>>> import numpy as np
>>> np.set_printoptions(suppress=True, linewidth=120)
>>> def tidy(a):
...     return np.round(a, 2) + 0
... 
>>> K = np.load("a.npy")
>>> K
array([[0, 1, 0, 1],
       [1, 0, 0, 1],
       [0, 0, 0, 1],
       [1, 1, 1, 0]])
>>> # symmetric, so the eigenvalues are real
>>> gram = K.T @ K
>>> np.linalg.matrix_rank(gram)
np.int64(4)
>>> np.allclose(gram, gram.T)
True
>>> u = np.array([-5, -4])
>>> np.array([np.convolve(row, u, "same") for row in K])
array([[ 0, -5, -4, -5],
       [-5, -4,  0, -5],
       [ 0,  0,  0, -5],
       [-5, -9, -9, -4]])
>>> np.convolve(K[0], u)
array([ 0, -5, -4, -5, -4])
>>> np.trace(K @ K @ K) // 6
np.int64(1)
>>> K @ K
array([[2, 1, 1, 1],
       [1, 2, 1, 1],
       [1, 1, 1, 0],
       [1, 1, 0, 3]])
>>> low = np.diag(K.sum(axis=1)) - K
>>> np.linalg.matrix_rank(low)
np.int64(3)
>>> low @ np.ones(4)
array([0., 0., 0., 0.])
>>> (np.linalg.eigvalsh(low) < 1e-8).sum()
np.int64(1)
>>> low
array([[ 2, -1,  0, -1],
       [-1,  2,  0, -1],
       [ 0,  0,  1, -1],
       [-1, -1, -1,  3]])
>>> tidy(np.linalg.eigvalsh(low))
array([0., 1., 3., 4.])
>>> w, vecs = np.linalg.eig(K)
>>> tidy(np.prod(w))
np.float64(1.0)
>>> tidy(w)
array([ 2.17,  0.31, -1.  , -1.48])
>>> arr = np.loadtxt("run7.csv", delimiter=",")
>>> arr
array([[-0.93,  0.09,  0.47,  0.  , -0.01],
       [-0.84,  0.2 , -0.03, -0.01,  0.01],
       [-1.35, -0.03,  0.88,  0.  ,  0.  ],
       [ 3.75,  0.06, -0.32,  0.  ,  0.  ],
       [ 0.03, -0.01, -0.06, -0.01,  0.03],
       [ 5.68, -0.01,  0.95,  0.  ,  0.02],
       [-3.85, -0.02,  0.08,  0.01,  0.  ],
       [-2.14,  0.1 ,  0.41, -0.01, -0.03],
       [-2.15,  0.03,  0.33,  0.  ,  0.01],
       [-2.28, -0.38,  0.54,  0.  ,  0.01],
       [-5.52,  0.13,  0.79,  0.  ,  0.02],
       [-0.05,  0.29, -0.71,  0.  , -0.01]])
>>> hat = np.triu(np.array([[1, -4, 4, -4], [-1, 2, -3, 1], [-5, -4, -1, 3], [-2, 5, 0, -1]]), 1) + np.eye(4)
>>> Y = hat @ K @ np.linalg.inv(hat)
>>> Y
array([[  -8.,  -35.,  -77.,  235.],
       [   2.,    9.,   20.,  -63.],
       [   3.,   15.,   36., -110.],
       [   1.,    5.,   12.,  -37.]])
>>> np.linalg.matrix_rank(Y)
np.int64(4)
